$ ipython --no-banner

In [1]: import numpy as np

In [2]: from numpy import linalg as LA

In [3]: np.set_printoptions(precision=1, suppress=True, linewidth=160)

In [4]: E = np.load("run12.npy")

In [5]: E
Out[5]: 
array([[ 1, -1,  0,  0],
       [ 1,  2,  0,  0],
       [ 0,  0,  1, -1],
       [ 0,  0,  1,  2]])

In [6]: vec = np.array([-1, 0, -1, 1])

In [7]: E @ np.ones(4)
Out[7]: array([0., 3., 0., 3.])

In [8]: LA.norm(E @ vec) <= LA.norm(E, 2) * LA.norm(vec) + 1e-9
Out[8]: np.True_

In [9]: E * vec
Out[9]: 
array([[-1,  0,  0,  0],
       [-1,  0,  0,  0],
       [ 0,  0, -1, -1],
       [ 0,  0, -1,  2]])

In [10]: E @ (2 * vec)
Out[10]: array([-2, -2, -4,  2])

In [11]: T = np.stack([E, 2 * E, E[::-1]])

In [12]: T.shape
Out[12]: (3, 4, 4)

In [13]: T.sum(axis=0)
Out[13]: 
array([[ 3, -3,  1,  2],
       [ 3,  6,  1, -1],
       [ 1,  2,  3, -3],
       [ 1, -1,  3,  6]])

In [14]: LA.matrix_rank(T)
Out[14]: array([4, 4, 4])

In [15]: (T @ E.T).shape
Out[15]: (3, 4, 4)

In [16]: Y = E / LA.norm(E, axis=1, keepdims=True)

In [17]: cov = Y @ Y.T

In [18]: cov[2]
Out[18]: array([ 0. ,  0. ,  1. , -0.3])

In [19]: vec = np.array([2, -2, -1, -1])

In [20]: target = E @ vec

In [21]: target
Out[21]: array([ 4, -2,  0, -3])

In [22]: LA.solve(E, target)
Out[22]: array([ 2., -2., -1., -1.])

In [23]: LA.solve(E, E[:, 1])
Out[23]: array([0., 1., 0., 0.])

In [24]: LA.solve(E.T, E[0])
Out[24]: array([1., 0., 0., 0.])

In [25]: LA.solve(E, target + E[:, 2])
Out[25]: array([ 2., -2.,  0., -1.])
